$ ipython --no-banner

In [1]: import numpy as np

In [2]: from numpy import linalg as LA

In [3]: np.set_printoptions(precision=2, suppress=True, linewidth=120, legacy="1.25")

In [4]: def rd(a):
   ...:     return np.round(a, 2) + 0
   ...: 

In [5]: J = np.load("case12.npy")

In [6]: J
Out[6]: 
array([[2., 1., 0.],
       [0., 2., 1.],
       [0., 0., 2.]])

In [7]: # triangular

In [8]: cov = J.T @ J

In [9]: LA.matrix_rank(cov)
Out[9]: 3

In [10]: rd(LA.svd(J, compute_uv=False) ** 2)
Out[10]: array([7.63, 4.52, 1.86])

In [11]: rd(LA.eigvalsh(cov)[::-1])
Out[11]: array([7.63, 4.52, 1.86])

In [12]: cov
Out[12]: 
array([[4., 2., 0.],
       [2., 5., 2.],
       [0., 2., 5.]])

In [13]: np.diag(cov)
Out[13]: array([4., 5., 5.])

In [14]: np.allclose(cov, cov.T)
Out[14]: True

In [15]: rd(LA.eigvals(J).sum().real)
Out[15]: 6.0

In [16]: np.einsum("ii->", J)
Out[16]: 6.0

In [17]: np.poly(J)
Out[17]: array([ 1., -6., 12., -8.])

In [18]: M2 = LA.invert(J)
---------------------------------------------------------------------------
AttributeError                            Traceback (most recent call last)
Cell In[18], line 1
----> 1 M2 = LA.invert(J)

AttributeError: module 'numpy.linalg' has no attribute 'invert'

In [19]: M2 = LA.inv(J)

In [20]: np.allclose(M2, J.T)
Out[20]: False

In [21]: rd(LA.inv(M2))
Out[21]: 
array([[2., 1., 0.],
       [0., 2., 1.],
       [0., 0., 2.]])

In [22]: (np.abs(M2) > 1e-9).astype(int)
Out[22]: 
array([[1, 1, 1],
       [0, 1, 1],
       [0, 0, 1]])

In [23]: rd(LA.slogdet(J)[0])
Out[23]: 1.0

In [24]: rng = np.random.default_rng(801)

In [25]: lab = rng.permutation(3)

In [26]: lab
Out[26]: array([1, 2, 0])

In [27]: M2 = J[lab][:, lab]

In [28]: rd(LA.det(M2)), rd(LA.det(J[lab]))
Out[28]: (8.0, 8.0)

In [29]: np.trace(M2)
Out[29]: 6.0

In [30]: np.diag(M2)
Out[30]: array([2., 2., 2.])

In [31]: feats = np.array([[5, -3, -5, 5], [5, 0, -2, -5]]) * (rng.random((2, 4)) < 0.3)

In [32]: feats
Out[32]: 
array([[ 5, -3,  0,  0],
       [ 0,  0,  0,  0]])

In [33]: rd(feats @ LA.pinv(feats) @ feats)
Out[33]: 
array([[ 5., -3.,  0.,  0.],
       [ 0.,  0.,  0.,  0.]])

In [34]: LA.lstsq(feats[:-1].T, feats[-1])[2]
Out[34]: 1

In [35]: left, sv, Vh = LA.svd(feats)

In [36]: evecs = Vh[:(sv > 1e-8).sum()]

In [37]: x = feats[1] + 3 * feats[0] + rng.integers(2) * np.eye(4)[0]

In [38]: x
Out[38]: array([16., -9.,  0.,  0.])

In [39]: LA.matrix_rank(np.vstack([feats, x]))
Out[39]: 2

In [40]: rd(np.diag(evecs.T @ evecs))
Out[40]: array([0.74, 0.26, 0.  , 0.  ])
